% python3 -q
>>> import numpy as np
>>> from numpy import linalg as LA
>>> np.set_printoptions(precision=2, suppress=True, linewidth=120)
>>> X = np.array([[-4.98, -2.0, -4.0, 4.0],
...     [1.0, -1.98, 3.0, -1.0],
...     [3.0, 3.0, 2.02, -3.0],
...     [-5.0, -2.0, -4.0, 4.02]])
>>> hat = np.triu(np.array([[2, -1, 1, -2], [-1, 1, 0, -2], [1, -1, 1, 1], [-2, -1, -2, -1]]), 1) + np.eye(4)
>>> B = hat @ X @ LA.inv(hat)
>>> round(float(LA.det(B)), 2)
0.25
>>> B
array([[  7.02,  14.  ,  -4.  ,  40.  ],
       [ 11.  ,  13.02,   0.  ,  39.  ],
       [ -2.  ,  -1.  ,   0.02,  -5.  ],
       [ -5.  ,  -7.  ,   1.  , -20.98]])
>>> hat @ X - X @ hat
array([[ 12.,   4.,  12., -20.],
       [ 10.,   5.,   7., -13.],
       [ -5.,   1.,  -7.,  14.],
       [  0.,  -5.,   5., -10.]])
>>> Uu, s, VT = LA.svd(X)
>>> s
array([12.43,  3.62,  0.6 ,  0.01])
>>> B = Uu[:, :3] @ np.diag(s[:3]) @ VT[:3]
>>> round(np.abs(X - B).max(), 2)
np.float64(0.01)
>>> round(float(LA.eigvals(X).sum().real), 2)
-0.92
>>> LA.eigvals(X)
array([ 3.63,  0.02, -0.98, -3.59])
>>> np.round(np.einsum("ij,ji->", X, X), 2)
np.float64(26.96)
>>> np.round(LA.det(X.T), 2)
np.float64(0.25)
>>> np.kron(np.eye(2, dtype=int), X)
array([[-4.98, -2.  , -4.  ,  4.  , -0.  , -0.  , -0.  ,  0.  ],
       [ 1.  , -1.98,  3.  , -1.  ,  0.  , -0.  ,  0.  , -0.  ],
       [ 3.  ,  3.  ,  2.02, -3.  ,  0.  ,  0.  ,  0.  , -0.  ],
       [-5.  , -2.  , -4.  ,  4.02, -0.  , -0.  , -0.  ,  0.  ],
       [-0.  , -0.  , -0.  ,  0.  , -4.98, -2.  , -4.  ,  4.  ],
       [ 0.  , -0.  ,  0.  , -0.  ,  1.  , -1.98,  3.  , -1.  ],
       [ 0.  ,  0.  ,  0.  , -0.  ,  3.  ,  3.  ,  2.02, -3.  ],
       [-0.  , -0.  , -0.  ,  0.  , -5.  , -2.  , -4.  ,  4.02]])
>>> arr = np.load("arr.npy")
>>> arr
array([[-2., -3.,  0.,  0.,  0.,  0.],
       [-2.,  1.,  0.,  0.,  0.,  0.],
       [ 0.,  0.,  0.,  4.,  3.,  1.],
       [ 0.,  0.,  6.,  6.,  4.,  4.],
       [ 0.,  0.,  2.,  0.,  0.,  4.],
       [ 0.,  0.,  7.,  5.,  7.,  3.]])
>>> rng = np.random.default_rng(620)
>>> B = arr + rng.integers(-2, 3, (6, 1)) @ rng.integers(-2, 3, (1, 6))
>>> B
array([[ 0., -7., -4.,  2., -2., -2.],
       [ 0., -3., -4.,  2., -2., -2.],
       [ 2., -4., -4.,  6.,  1., -1.],
       [ 0.,  0.,  6.,  6.,  4.,  4.],
       [ 0.,  0.,  2.,  0.,  0.,  4.],
       [ 0.,  0.,  7.,  5.,  7.,  3.]])
>>> LA.matrix_rank(B - arr, tol=1e-8)
np.int64(1)
>>> np.abs(B - arr).sum(axis=1)
array([16., 16., 16.,  0.,  0.,  0.])
>>> u = np.array([1, 1, 2, 2, -1, -1])
>>> M = np.array([np.roll(u, i) for i in range(6)])
>>> M
array([[ 1,  1,  2,  2, -1, -1],
       [-1,  1,  1,  2,  2, -1],
       [-1, -1,  1,  1,  2,  2],
       [ 2, -1, -1,  1,  1,  2],
       [ 2,  2, -1, -1,  1,  1],
       [ 1,  2,  2, -1, -1,  1]])
>>> Uu, s, VT = LA.svd(M, full_matrices=False)
>>> s.round(2) + 0
array([4.58, 4.58, 4.  , 2.65, 2.65, 0.  ])
>>> np.allclose(Uu * s @ VT, M)
True
>>> (s > 1e-8).sum()
np.int64(5)
>>> np.round(s / s[0], 2) + 0
array([1.  , 1.  , 0.87, 0.58, 0.58, 0.  ])
>>> np.round(Uu.T @ Uu, 2) + 0
array([[1., 0., 0., 0., 0., 0.],
       [0., 1., 0., 0., 0., 0.],
       [0., 0., 1., 0., 0., 0.],
       [0., 0., 0., 1., 0., 0.],
       [0., 0., 0., 0., 1., 0.],
       [0., 0., 0., 0., 0., 1.]])
>>> round(LA.norm(M, 2) / LA.norm(M), 2)
np.float64(0.54)
>>> LA.cond(M) > 100
np.True_
>>> np.argsort(-LA.norm(M, axis=0).round(6), kind="stable")[:3]
array([0, 1, 2])
>>> [round(float(x), 2) for x in LA.svd(M, compute_uv=False)[:3]]
[4.58, 4.58, 4.0]
>>> r = LA.matrix_rank(M)
>>> r
np.int64(5)
>>> null = LA.svd(M)[2][r:].T
>>> [int(LA.matrix_rank(M[:i])) for i in range(1, len(M) + 1)]
[1, 2, 3, 4, 5, 5]
>>> np.unique(M.round(6), axis=0).shape
(6, 6)
>>> np.allclose(M[:-1].T @ LA.lstsq(M[:-1].T, M[-1])[0], M[-1])
True
>>> np.round(np.trace(LA.pinv(M) @ M), 2)
np.float64(5.0)
>>> LA.lstsq(M[:-1].T, M[-1])[2]
np.int32(5)
>>> J = np.load("case5.npy")
>>> J
array([[ 0,  0,  0],
       [ 0, -1,  0],
       [ 1,  0,  0]])
>>> idx = rng.permutation(3)
>>> idx
array([0, 2, 1])
>>> B = J[idx][:, idx]
>>> np.sort(np.abs(LA.eigvals(B)))
array([0., 0., 1.])
>>> Uu, s, VT = LA.svd(J)
>>> np.argmax(s[:-1] / (s[1:] + 1e-6)) + 1
np.int64(2)
>>> s
array([1., 1., 0.])
>>> B = Uu[:, :2] @ np.diag(s[:2]) @ VT[:2]
>>> LA.matrix_rank(B)
np.int64(2)
>>> B
array([[ 0.,  0.,  0.],
       [ 0., -1.,  0.],
       [ 1.,  0.,  0.]])
>>> J @ J
array([[0, 0, 0],
       [0, 1, 0],
       [0, 0, 0]])
>>> np.allclose(J, J.T)
False
>>> np.round(LA.det(J), 2)
np.float64(0.0)
>>> np.allclose(J @ J.T, J.T @ J)
False
>>> round(np.abs(LA.eigvals(J)).max(), 2)
np.float64(1.0)
>>> np.trace(J)
np.int64(-1)
>>> np.einsum("ii->", J)
np.int64(-1)
>>> np.einsum("ij,ji->", J, J)
np.int64(1)
>>> np.kron(np.eye(2, dtype=int), J)
array([[ 0,  0,  0,  0,  0,  0],
       [ 0, -1,  0,  0,  0,  0],
       [ 1,  0,  0,  0,  0,  0],
       [ 0,  0,  0,  0,  0,  0],
       [ 0,  0,  0,  0, -1,  0],
       [ 0,  0,  0,  1,  0,  0]])
>>> np.round(LA.det(2 * J), 2), round(float(LA.det(J)), 2)
(np.float64(0.0), 0.0)
>>> Uu, s, VT = LA.svd(J)
>>> V = VT[:(s > 1e-8).sum()]
>>> vec = J[1] + 5 * J[0] + rng.integers(2) * np.eye(3)[1]
>>> vec
array([0., 0., 0.])
>>> round(float(LA.norm(vec - V.T @ V @ vec)), 2)
0.0
>>> u = np.array([2, -2, -2, 3, -2, 2])
>>> data = np.outer(rng.normal(size=11), u) + 0.02 * rng.normal(size=(11, 6))
>>> data
array([[ 3.59, -3.58, -3.54,  5.37, -3.51,  3.62],
       [ 2.73, -2.76, -2.7 ,  4.11, -2.74,  2.72],
       [-1.36,  1.36,  1.35, -2.06,  1.35, -1.39],
       [ 1.91, -1.87, -1.86,  2.83, -1.88,  1.87],
       [ 1.5 , -1.45, -1.47,  2.23, -1.46,  1.48],
       [ 3.83, -3.83, -3.8 ,  5.73, -3.85,  3.8 ],
       [ 1.05, -1.07, -1.07,  1.63, -1.09,  1.08],
       [ 3.82, -3.82, -3.83,  5.75, -3.82,  3.82],
       [ 1.42, -1.4 , -1.43,  2.12, -1.39,  1.44],
       [ 1.61, -1.61, -1.6 ,  2.42, -1.62,  1.6 ],
       [ 4.92, -4.93, -4.93,  7.4 , -4.93,  4.93]])
>>> B = np.array([[1, 3, -4],
...     [-3, -3, -2],
...     [0, 2, -1],
...     [4, -2, -3],
...     [0, -4, 2],
...     [1, -5, 5]])
>>> np.vstack([data, B.T]).shape
(14, 6)
>>> np.einsum("ij,ij->i", data, data)
array([ 92.57,  54.25,  13.51,  25.62,  15.77, 105.87,   8.38, 106.03,  14.51,  18.73, 176.22])
>>> blk = np.stack([data, 2 * data, data[::-1]])
>>> (blk @ data.T).shape
(3, 11, 11)
>>> np.einsum("bij,cij->bc", blk, blk)
array([[ 631.46, 1262.92,  524.28],
       [1262.92, 2525.85, 1048.56],
       [ 524.28, 1048.56,  631.46]])
>>> B = data / np.sqrt((data ** 2).mean(axis=1, keepdims=True))
>>> LA.norm(B, axis=1)
array([2.45, 2.45, 2.45, 2.45, 2.45, 2.45, 2.45, 2.45, 2.45, 2.45, 2.45])
>>> B[9]
array([ 0.91, -0.91, -0.9 ,  1.37, -0.91,  0.91])
